% ipython --no-banner

In [1]: import numpy as np

In [2]: import numpy.linalg as la

In [3]: np.set_printoptions(precision=3, suppress=True, linewidth=200, floatmode="fixed")

In [4]: B = np.array([[-2, 2, -2], [-1, -1, 2], [1, -2, 2]])

In [5]: m1 = np.triu(B)

In [6]: m1
Out[6]: 
array([[-2,  2, -2],
       [ 0, -1,  2],
       [ 0,  0,  2]])

In [7]: x = np.array([1, 0, 0])

In [8]: rhs = m1 @ x

In [9]: rhs
Out[9]: array([-2,  0,  0])

In [10]: la.solve(m1, 3 * rhs)
Out[10]: array([ 3.000, -0.000,  0.000])

In [11]: m1.sum(axis=0)
Out[11]: array([-2,  1,  2])

In [12]: print(np.count_nonzero(m1))
6

In [13]: print(m1.mean(axis=0))
[-0.667  0.333  0.667]

In [14]: print(np.einsum("ij,ji->", m1, m1))
9

In [15]: np.poly(m1)
Out[15]: array([ 1.000,  1.000, -4.000, -4.000])

In [16]: np.round(la.det(2 * m1), 3), round(la.det(m1), 3)
Out[16]: (np.float64(32.0), np.float64(4.0))

In [17]: J = np.array([[1, 0, 3, 4, 4, 0, 3],
    ...:     [2, 1, 0, 2, 0, 1, 2],
    ...:     [1, 4, 0, 1, 4, 5, 0],
    ...:     [5, 3, 5, 2, 1, 4, 1],
    ...:     [1, 1, 1, 2, 5, 1, 2],
    ...:     [1, 0, 0, 1, 3, 0, 2],
    ...:     [2, 0, 3, 0, 0, 2, 1]])

In [18]: J
Out[18]: 
array([[1, 0, 3, 4, 4, 0, 3],
       [2, 1, 0, 2, 0, 1, 2],
       [1, 4, 0, 1, 4, 5, 0],
       [5, 3, 5, 2, 1, 4, 1],
       [1, 1, 1, 2, 5, 1, 2],
       [1, 0, 0, 1, 3, 0, 2],
       [2, 0, 3, 0, 0, 2, 1]])

In [19]: Uu, sigma, VT = la.svd(J)

In [20]: np.argmax(sigma[:-1] / (sigma[1:] + 1e-6)) + 1
Out[20]: np.int64(6)

In [21]: sigma
Out[21]: array([13.496,  6.887,  5.819,  2.659,  1.774,  1.161,  0.001])

In [22]: B = Uu[:, :6] @ np.diag(sigma[:6]) @ VT[:6]

In [23]: np.round(la.norm(J - B) / la.norm(J), 3)
Out[23]: np.float64(0.0)

In [24]: la.matrix_rank(J, rtol=0.05)
Out[24]: np.int64(6)

In [25]: B.round(3) + 0
Out[25]: 
array([[ 1.000,  0.000,  3.000,  4.000,  4.000,  0.000,  3.000],
       [ 2.000,  1.000,  0.000,  2.000,  0.000,  1.000,  2.000],
       [ 1.000,  4.000,  0.000,  1.000,  4.000,  5.000,  0.000],
       [ 5.000,  3.000,  5.000,  2.000,  1.000,  4.000,  1.000],
       [ 1.000,  1.001,  1.000,  2.000,  5.000,  1.000,  2.000],
       [ 1.000, -0.001,  0.000,  1.000,  3.000,  0.000,  2.000],
       [ 2.000,  0.000,  3.000,  0.000,  0.000,  2.000,  1.000]])

In [26]: la.matrix_rank(B)
Out[26]: np.int64(6)

In [27]: rng = np.random.default_rng(494)

In [28]: B = J + rng.integers(-2, 3, (7, 6)) @ rng.integers(-2, 3, (6, 7))

In [29]: B
Out[29]: 
array([[ 2,  4,  7, -1, 10, -9,  3],
       [-3,  3,  0,  3, -8, -2,  4],
       [-5, 12, -1,  0, 14,  1,  2],
       [-1,  7,  3, 10, 10,  6, -4],
       [10, -3,  6,  0, 10,  2,  3],
       [ 3, -5, -4,  2,  1,  8,  5],
       [ 2,  5,  7, -5,  4, -4,  6]])

In [30]: np.round(la.svd(B - J, compute_uv=False), 3) + 0
Out[30]: array([23.114, 17.895, 14.945,  7.818,  3.598,  1.044,  0.000])

In [31]: B - J
Out[31]: 
array([[ 1,  4,  4, -5,  6, -9,  0],
       [-5,  2,  0,  1, -8, -3,  2],
       [-6,  8, -1, -1, 10, -4,  2],
       [-6,  4, -2,  8,  9,  2, -5],
       [ 9, -4,  5, -2,  5,  1,  1],
       [ 2, -5, -4,  1, -2,  8,  3],
       [ 0,  5,  4, -5,  4, -6,  5]])

In [32]: x = np.array([3, 3, 1, 6, 4, 1, 8])

In [33]: print((B @ x).argmax())
3

In [34]: print((J + J.T) / 2)
[[1.000 1.000 2.000 4.500 2.500 0.500 2.500]
 [1.000 1.000 2.000 2.500 0.500 0.500 1.000]
 [2.000 2.000 0.000 3.000 2.500 2.500 1.500]
 [4.500 2.500 3.000 2.000 1.500 2.500 0.500]
 [2.500 0.500 2.500 1.500 5.000 2.000 1.000]
 [0.500 0.500 2.500 2.500 2.000 0.000 2.000]
 [2.500 1.000 1.500 0.500 1.000 2.000 1.000]]

In [35]: np.allclose(J, J.T)
Out[35]: False

In [36]: la.matrix_power(J, 3)
Out[36]: 
array([[358, 281, 311, 395, 626, 376, 361],
       [184, 153, 187, 181, 283, 218, 152],
       [304, 180, 334, 272, 403, 279, 252],
       [493, 328, 465, 460, 701, 466, 430],
       [293, 216, 283, 295, 473, 304, 269],
       [157, 130, 155, 156, 265, 183, 137],
       [172, 113, 151, 164, 266, 157, 161]])

In [37]: round(float(np.abs(la.eigvals(J)).max()), 3)
Out[37]: 12.669

In [38]: J @ J
Out[38]: 
array([[34, 28, 36, 23, 40, 41, 18],
       [19,  7, 22, 15, 13, 13, 14],
       [23, 11, 12, 27, 40, 12, 30],
       [33, 30, 29, 41, 59, 39, 34],
       [24, 16, 24, 22, 38, 23, 21],
       [13,  6, 17, 12, 20, 11, 12],
       [ 9, 12,  9, 13, 26, 17, 11]])

In [39]: E = np.load("out3.npy")

In [40]: E
Out[40]: 
array([[-0.205,  1.345, -2.674],
       [ 0.090, -1.327,  2.689],
       [ 2.723, -0.996,  0.769],
       [ 2.250,  0.427, -1.938],
       [ 2.539,  0.191, -1.587],
       [-0.489, -1.202,  2.705],
       [ 2.310, -1.238,  1.461],
       [-2.887,  0.778, -0.242],
       [ 1.111, -1.419,  2.398],
       [ 2.775, -0.081, -1.138],
       [ 2.872, -0.808,  0.312]])

In [41]: r = la.matrix_rank(E)

In [42]: r
Out[42]: np.int64(2)

In [43]: N = la.svd(E)[2][r:].T

In [44]: N[:, 0] / N[np.abs(N[:, 0]).round(6).argmax(), 0]
Out[44]: array([0.229, 1.000, 0.486])

In [45]: [int(la.matrix_rank(E[:, :j + 1])) for j in range(3)]
Out[45]: [1, 2, 2]

In [46]: [int(la.matrix_rank(np.delete(E, i, axis=0))) for i in range(11)]
Out[46]: [2, 2, 2, 2, 2, 2, 2, 2, 2, 2, 2]

In [47]: M = np.load("dump.npy")

In [48]: M
Out[48]: 
array([[ -9.263,  -1.804, -14.565],
       [ -8.058,  -3.432, -14.826],
       [ -8.032,  -4.492, -16.702],
       [ -7.694,  -3.400, -15.923],
       [-10.038,  -2.292, -15.052],
       [ -7.917,  -2.059, -16.808],
       [ -9.055,  -3.464, -16.036],
       [ -8.582,  -2.308, -15.240],
       [-10.064,  -3.436, -15.347],
       [ -9.347,  -4.058, -14.639],
       [-10.465,  -3.182, -13.651],
       [ -8.011,  -4.717, -13.319],
       [ -9.069,  -3.152, -14.691],
       [ -8.690,  -1.293, -13.922],
       [ -9.655,  -4.421, -13.623],
       [ -8.561,  -2.261, -15.458],
       [-10.659,  -2.571, -13.422],
       [ -9.865,  -2.133, -15.036],
       [ -8.690,  -4.063, -15.246],
       [ -7.897,  -3.110, -16.515],
       [ -8.974,  -2.847, -15.404]])

In [49]: B = M / np.sqrt((M ** 2).mean(axis=1, keepdims=True))

In [50]: print(B[6])
[-0.837 -0.320 -1.482]

In [51]: dist = la.norm(M[:, None] - M[None], axis=-1)

In [52]: np.flatnonzero(dist[13] < dist.mean() / 2)
Out[52]: array([ 0, 13])

In [53]: la.matrix_rank(dist ** 2)
Out[53]: np.int64(5)

In [54]: (dist + 1e9 * np.eye(21)).round(6).argmin(axis=1)
Out[54]: array([17, 18,  3, 19, 17, 19, 20, 15,  4, 18, 16, 14, 20,  0,  9,  7, 10,  4,  9,  3,  7])

In [55]: dist.mean(axis=1).argmax()
Out[55]: np.int64(11)

In [56]: z = M[:, 2] > np.median(M[:, 2])

In [57]: u = M[z].mean(axis=0) - M[~z].mean(axis=0)

In [58]: u
Out[58]: array([-0.626, -0.010,  1.624])

In [59]: F = np.load("x.npy")

In [60]: F
Out[60]: 
array([[-0.515,  0.245,  0.456,  0.539],
       [-0.300, -0.201,  0.085, -0.352],
       [-0.257,  0.811, -0.466, -0.076],
       [ 0.215,  0.423,  0.673, -0.554],
       [-0.730, -0.251,  0.006, -0.372],
       [ 0.000,  0.000,  0.338,  0.367]])

In [61]: la.svd(F, compute_uv=False)
Out[61]: array([1.000, 1.000, 1.000, 1.000])

In [62]: np.round(F.T @ F, 3) + 0
Out[62]: 
array([[1.000, 0.000, 0.000, 0.000],
       [0.000, 1.000, 0.000, 0.000],
       [0.000, 0.000, 1.000, 0.000],
       [0.000, 0.000, 0.000, 1.000]])

In [63]: print(la.norm(F, axis=0))
[1.000 1.000 1.000 1.000]

In [64]: W0 = np.loadtxt("m.csv", delimiter=",")

In [65]: W0
Out[65]: 
array([[2.000, 2.000, 0.000],
       [3.000, 3.000, 0.000],
       [1.000, 1.000, 3.000],
       [3.000, 3.000, 3.000]])

In [66]: Uu, sigma, VT = la.svd(W0)

In [67]: sigma.round(3) + 0
Out[67]: array([7.348, 3.162, 0.000])

In [68]: B = Uu[:, :2] @ np.diag(sigma[:2]) @ VT[:2]

In [69]: round(la.norm(W0 - B, 2), 3), np.round(sigma[2], 3)
Out[69]: (np.float64(0.0), np.float64(0.0))

In [70]: B.round(3) + 0
Out[70]: 
array([[2.000, 2.000, 0.000],
       [3.000, 3.000, 0.000],
       [1.000, 1.000, 3.000],
       [3.000, 3.000, 3.000]])

In [71]: la.matrix_rank(B)
Out[71]: np.int64(2)

In [72]: X = np.load("layer13.npy")

In [73]: X
Out[73]: 
array([[-0.500,  0.000,  0.600,  0.100,  0.000],
       [ 1.800,  1.700, -0.400, -1.300, -1.300],
       [ 0.800, -0.700, -0.300, -0.100, -0.200]])

In [74]: ang = np.radians(180)

In [75]: R = np.eye(5)

In [76]: R[3, 3] = R[2, 2] = np.cos(ang)

In [77]: R[3, 2], R[2, 3] = -np.sin(ang), np.sin(ang)

In [78]: R.round(3) + 0
Out[78]: 
array([[ 1.000,  0.000,  0.000,  0.000,  0.000],
       [ 0.000,  1.000,  0.000,  0.000,  0.000],
       [ 0.000,  0.000, -1.000,  0.000,  0.000],
       [ 0.000,  0.000,  0.000, -1.000,  0.000],
       [ 0.000,  0.000,  0.000,  0.000,  1.000]])

In [79]: B = X @ R.T

In [80]: np.abs(B - X).max(axis=0)
Out[80]: array([0.000, 0.000, 1.200, 2.600, 0.000])

In [81]: np.allclose(la.norm(X, axis=1), la.norm(B, axis=1))
Out[81]: True

In [82]: la.svd(X, compute_uv=False), la.svd(B, compute_uv=False)
Out[82]: (array([3.150, 1.193, 0.459]), array([3.150, 1.193, 0.459]))

In [83]: B = X + rng.integers(-2, 3, (3, 1)) @ rng.integers(-2, 3, (1, 5))

In [84]: B
Out[84]: 
array([[ 1.500, -4.000, -1.400,  2.100,  0.000],
       [ 2.800, -0.300, -1.400, -0.300, -1.300],
       [-0.200,  1.300,  0.700, -1.100, -0.200]])

In [85]: la.matrix_rank(B - X, tol=1e-8)
Out[85]: np.int64(1)

In [86]: print(np.abs(B - X).sum(axis=1))
[10.000  5.000  5.000]

In [87]: u = np.array([-4, -3])

In [88]: np.convolve(X[1], u)
Out[88]: array([ -7.200, -12.200,  -3.500,   6.400,   9.100,   3.900])

In [89]: np.correlate(X[1], X[0], "full")
Out[89]: array([ 0.000,  0.180,  1.250,  0.980, -1.270, -1.760, -0.580,  0.650,  0.650])

In [90]: print(np.array([np.convolve(row, u, "same") for row in X]))
[[  2.000   1.500  -2.400  -2.200  -0.300]
 [ -7.200 -12.200  -3.500   6.400   9.100]
 [ -3.200   0.400   3.300   1.300   1.100]]

In [91]: np.cross(X[1, :3], X[0, :3])
Out[91]: array([ 1.020, -0.880,  0.850])

In [92]: np.polyval(u, X[1])
Out[92]: array([-10.200,  -9.800,  -1.400,   2.200,   2.200])

In [93]: arr = np.load("test18.npy")

In [94]: arr
Out[94]: 
array([[ 15.444, -11.522,  11.755,  -7.499, -24.145],
       [ -4.568,  -0.575,   9.090, -14.868,   5.237],
       [ -2.664,  -0.865,   9.846, -13.616,   5.526],
       [ -2.866,  -1.082,  11.665, -15.111,   5.170],
       [ -4.456,  -0.810,  10.559, -13.456,   3.136],
       [ 15.760, -10.724,  11.086,  -5.967, -23.875],
       [ -4.103,  -2.030,   9.258, -13.090,   4.049],
       [ -5.107,  -0.933,  11.955, -11.902,   5.244],
       [ 16.088, -11.884,   8.205,   3.531,  10.533],
       [ 15.504, -10.426,  13.629,  -7.158, -22.862],
       [ 17.028, -12.437,   9.395,   2.609,  13.471],
       [ -4.464,  -0.302,   9.256, -13.740,   5.909],
       [ 15.026, -12.697,   9.384,   1.738,  11.244],
       [ 13.725, -10.500,   9.035,   2.795,  10.627],
       [ 16.160,  -8.848,  12.288,  -6.848, -24.982],
       [ 13.609,  -8.663,  13.892,  -6.449, -24.441],
       [ -3.774,  -1.384,   9.406, -14.340,   4.806],
       [ 13.901, -12.212,   6.404,   2.446,  11.647],
       [ -3.477,   0.159,  11.132, -13.151,   6.298],
       [ -4.923,   0.485,   9.992, -13.969,   4.515],
       [ 14.382, -10.652,  12.016,  -7.697, -23.862],
       [ 13.991, -13.198,   5.831,   1.817,  11.518],
       [ -2.244,  -1.125,  11.042, -13.875,   5.130],
       [ 14.266, -10.170,  11.658,  -7.327, -24.898],
       [ 16.204, -10.096,  11.328,  -6.584, -22.331],
       [ 15.312, -11.755,   7.183,   1.943,  11.245],
       [ -3.418,  -1.729,   9.043, -14.755,   3.809],
       [ 14.466, -13.021,   9.515,   0.632,   9.162],
       [ 17.471,  -9.105,  10.621,  -5.624, -22.641],
       [ -6.038,  -1.614,   7.887, -13.273,   5.253]])

In [95]: w1 = np.array([[2, 3, 1, 0],
    ...:     [3, -1, -3, -2],
    ...:     [-3, -3, 0, 3],
    ...:     [3, -2, 0, 3],
    ...:     [-3, -1, 1, 3]])

In [96]: b = np.array([1, -5, 4, -3])

In [97]: H = np.maximum(arr @ w1 + b, 0)

In [98]: (H > 0).astype(int)
Out[98]: 
array([[1, 1, 1, 0],
       [0, 0, 1, 0],
       [0, 0, 1, 1],
       [0, 0, 1, 1],
       [0, 0, 1, 0],
       [1, 1, 1, 0],
       [0, 0, 1, 1],
       [0, 0, 1, 1],
       [0, 1, 1, 1],
       [1, 1, 1, 0],
       [0, 1, 1, 1],
       [0, 0, 1, 1],
       [0, 1, 1, 1],
       [0, 1, 1, 1],
       [1, 1, 1, 0],
       [1, 1, 1, 0],
       [0, 0, 1, 0],
       [0, 1, 1, 1],
       [0, 0, 1, 1],
       [0, 0, 1, 0],
       [1, 1, 1, 0],
       [0, 1, 1, 1],
       [0, 0, 1, 1],
       [1, 1, 1, 0],
       [1, 1, 1, 0],
       [0, 1, 1, 1],
       [0, 0, 1, 0],
       [0, 1, 1, 1],
       [1, 1, 1, 0],
       [0, 0, 1, 0]])

In [99]: la.matrix_rank(H)
Out[99]: np.int64(4)

In [100]: (H > 0).mean(axis=0)
Out[100]: array([0.300, 0.567, 1.000, 0.500])

In [101]: W2 = np.array([[4, -3, 4], [-2, 0, -3], [-6, -3, 6], [-5, -3, 0]])

In [102]: w1 @ W2
Out[102]: 
array([[ -4,  -9,   5],
       [ 42,   6,  -3],
       [-21,   0,  -3],
       [  1, -18,  18],
       [-31,  -3,  -3]])

In [103]: (H @ W2).round(6).argmax(axis=1)
Out[103]: array([2, 2, 2, 2, 2, 2, 2, 2, 2, 2, 2, 2, 2, 2, 2, 2, 2, 2, 2, 2, 2, 2, 2, 2, 2, 2, 2, 2, 2, 2])
